% python3 -q
>>> import numpy as np
>>> np.set_printoptions(precision=2, suppress=True, linewidth=100, sign=" ")
>>> K = np.load("mat.npy")
>>> K
array([[ 2,  1,  1,  2,  0,  2],
       [ 0,  1,  0,  0,  2,  2],
       [ 0,  0,  0,  2,  2,  2],
       [ 0,  0,  0,  2,  0,  1],
       [ 0,  0,  0,  0,  1,  0],
       [ 0,  0,  0,  0,  0,  2]])
>>> np.round(K @ np.linalg.pinv(K) @ K, 2) + 0
array([[ 2.,  1.,  1.,  2.,  0.,  2.],
       [ 0.,  1.,  0.,  0.,  2.,  2.],
       [ 0.,  0.,  0.,  2.,  2.,  2.],
       [ 0.,  0.,  0.,  2.,  0.,  1.],
       [ 0.,  0.,  0.,  0.,  1.,  0.],
       [ 0.,  0.,  0.,  0.,  0.,  2.]])
>>> print(np.unique(K.round(6), axis=0).shape)
(6, 6)
>>> np.linalg.lstsq(K[:-1].T, K[-1])[2]
np.int32(5)
>>> print(np.linalg.cond(K) > 100)
True
>>> print(np.linalg.matrix_rank(K, rtol=0.1))
4
>>> round(np.linalg.norm(K, 2) / np.linalg.norm(K), 2)
np.float64(0.83)
>>> [round(float(x), 2) for x in np.linalg.svd(K, compute_uv=False)[:3]]
[5.57, 2.81, 1.94]
>>> np.linalg.norm(K, axis=1).argmax()
np.int64(0)
>>> print(round(np.linalg.norm(K[4], 1), 2), np.round(np.linalg.norm(K[4], np.inf), 2))
1.0 1.0
>>> np.linalg.norm(K, axis=1)
array([ 3.74,  3.  ,  3.46,  2.24,  1.  ,  2.  ])
>>> round(np.linalg.norm(K) ** 2 / np.linalg.norm(K, 2) ** 2, 2)
np.float64(1.45)
>>> np.linalg.norm(K, axis=0)
array([ 2.  ,  1.41,  1.  ,  3.46,  3.  ,  4.12])
>>> np.round(np.linalg.norm(K, 1), 2), round(np.linalg.norm(K, np.inf), 2)
(np.float64(9.0), np.float64(8.0))
>>> round(np.linalg.norm(K, "nuc"), 2)
np.float64(12.27)
>>> left, sigma, Vh = np.linalg.svd(K)
>>> evecs = Vh[:(sigma > 1e-8).sum()]
>>> rng = np.random.default_rng(893)
>>> x0 = K[1] + 5 * K[0] + rng.integers(2) * np.eye(6)[0]
>>> x0
array([ 11.,   6.,   5.,  10.,   2.,  12.])
>>> np.linalg.matrix_rank(np.vstack([K, x0]))
np.int64(6)
>>> np.allclose(evecs.T @ evecs @ x0, x0)
False
>>> np.round(evecs.T @ evecs, 2) + 0
array([[ 0.8,  0. ,  0.4,  0. ,  0. ,  0. ],
       [ 0. ,  1. ,  0. ,  0. ,  0. ,  0. ],
       [ 0.4,  0. ,  0.2,  0. ,  0. ,  0. ],
       [ 0. ,  0. ,  0. ,  1. ,  0. ,  0. ],
       [ 0. ,  0. ,  0. ,  0. ,  1. ,  0. ],
       [ 0. ,  0. ,  0. ,  0. ,  0. ,  1. ]])
>>> np.round(np.linalg.norm(x0 - evecs.T @ evecs @ x0), 2)
np.float64(0.45)
>>> E = np.load("test13.npy")
>>> print(E)
[[ 2  1  2  1  2  1]
 [-1  1 -1  1 -1  1]
 [ 1  3  1  3  1  3]
 [ 2  1  2  1  2  1]
 [-1  1 -1  1 -1  1]
 [ 1  3  1  3  1  3]]
>>> print(np.abs(np.diag(np.linalg.qr(E)[1])) > 1e-9)
[ True  True False False False False]
>>> try:
...     np.linalg.inv(E)
... except np.linalg.LinAlgError as e:
...     print(e)
... 
Singular matrix
>>> np.unique(E.round(6), axis=0).shape
(3, 6)
>>> np.linalg.lstsq(E[:-1].T, E[-1])[2]
np.int32(2)
